$ python -q
>>> import numpy as np
>>> np.set_printoptions(suppress=True, linewidth=120)
>>> M = np.load("data.npy")
>>> M
array([[0, 2, 0, 1],
       [0, 0, 1, 0],
       [0, 0, 0, 0],
       [0, 0, 0, 0]])
>>> proj = np.triu(np.array([[2, 1, 2, -2], [2, -3, 2, 0], [-1, 0, -2, 2], [2, -3, 3, 1]]), 1) + np.eye(4)
>>> M2 = proj @ M @ np.linalg.inv(proj)
>>> M2
array([[ 0.,  2., -3.,  7.],
       [ 0.,  0.,  1., -2.],
       [ 0.,  0.,  0.,  0.],
       [ 0.,  0.,  0.,  0.]])
>>> np.trace(M2), np.trace(M)
(np.float64(0.0), np.int64(0))
>>> proj @ M - M @ proj
array([[ 0.,  0., -3.,  0.],
       [ 0.,  0.,  0., -2.],
       [ 0.,  0.,  0.,  0.],
       [ 0.,  0.,  0.,  0.]])
>>> round(float(np.linalg.det(M2)), 2)
0.0
>>> np.round(M2 @ np.linalg.pinv(M2) @ M2, 2) + 0
array([[ 0.,  2., -3.,  7.],
       [ 0.,  0.,  1., -2.],
       [ 0.,  0.,  0.,  0.],
       [ 0.,  0.,  0.,  0.]])
>>> np.allclose(M2[:-1].T @ np.linalg.lstsq(M2[:-1].T, M2[-1])[0], M2[-1])
True
>>> np.linalg.lstsq(M2[:-1].T, M2[-1])[2]
np.int32(2)
>>> M - M[0]
array([[ 0,  0,  0,  0],
       [ 0, -2,  1, -1],
       [ 0, -2,  0, -1],
       [ 0, -2,  0, -1]])
>>> round(float(np.linalg.norm(M)), 2)
2.45
>>> np.diff(M, axis=0)
array([[ 0, -2,  1, -1],
       [ 0,  0, -1,  0],
       [ 0,  0,  0,  0]])
>>> M.sum(axis=0)
array([0, 2, 1, 1])
>>> np.linalg.matrix_rank(M)
np.int64(2)
>>> M.sum(axis=1)
array([3, 1, 0, 0])
>>> m1 = np.loadtxt("layer15.csv", delimiter=",")
>>> m1
array([[-0.12,  4.69, -4.22],
       [-0.13,  3.49, -3.6 ],
       [ 0.15,  4.04, -4.01],
       [ 0.34,  3.88, -3.8 ],
       [ 0.47,  4.25, -4.66],
       [ 0.04,  3.86, -4.17],
       [ 0.49,  3.57, -3.79],
       [-2.88, -2.19, -2.81],
       [-2.79, -1.85, -3.42],
       [-2.74, -2.33, -3.05],
       [-2.36, -2.38, -2.64],
       [-2.45, -1.84, -3.21],
       [-3.14, -2.21, -3.07],
       [-3.11, -1.82, -2.89],
       [ 1.69,  3.92, -2.99],
       [ 1.8 ,  4.3 , -3.3 ],
       [ 1.44,  4.43, -3.07],
       [ 2.15,  4.53, -3.08],
       [ 1.81,  4.16, -2.77],
       [ 2.14,  3.66, -3.13],
       [ 2.33,  3.91, -2.83]])
>>> C2 = np.cov(m1, rowvar=False)
>>> C2.round(2)
array([[ 4.01,  5.5 , -0.16],
       [ 5.5 ,  8.89, -0.76],
       [-0.16, -0.76,  0.31]])
>>> np.argsort(-m1.std(axis=0).round(6), kind="stable")
array([1, 0, 2])
>>> C2.shape
(3, 3)
>>> np.argwhere(np.triu(np.abs(np.corrcoef(m1.T)) > 0.8, 1))
array([[0, 1]])
>>> np.round(np.corrcoef(m1.T), 2)
array([[ 1.  ,  0.92, -0.14],
       [ 0.92,  1.  , -0.46],
       [-0.14, -0.46,  1.  ]])
>>> np.round(np.corrcoef(m1[:, 0], m1[:, 2])[0, 1], 2)
np.float64(-0.14)
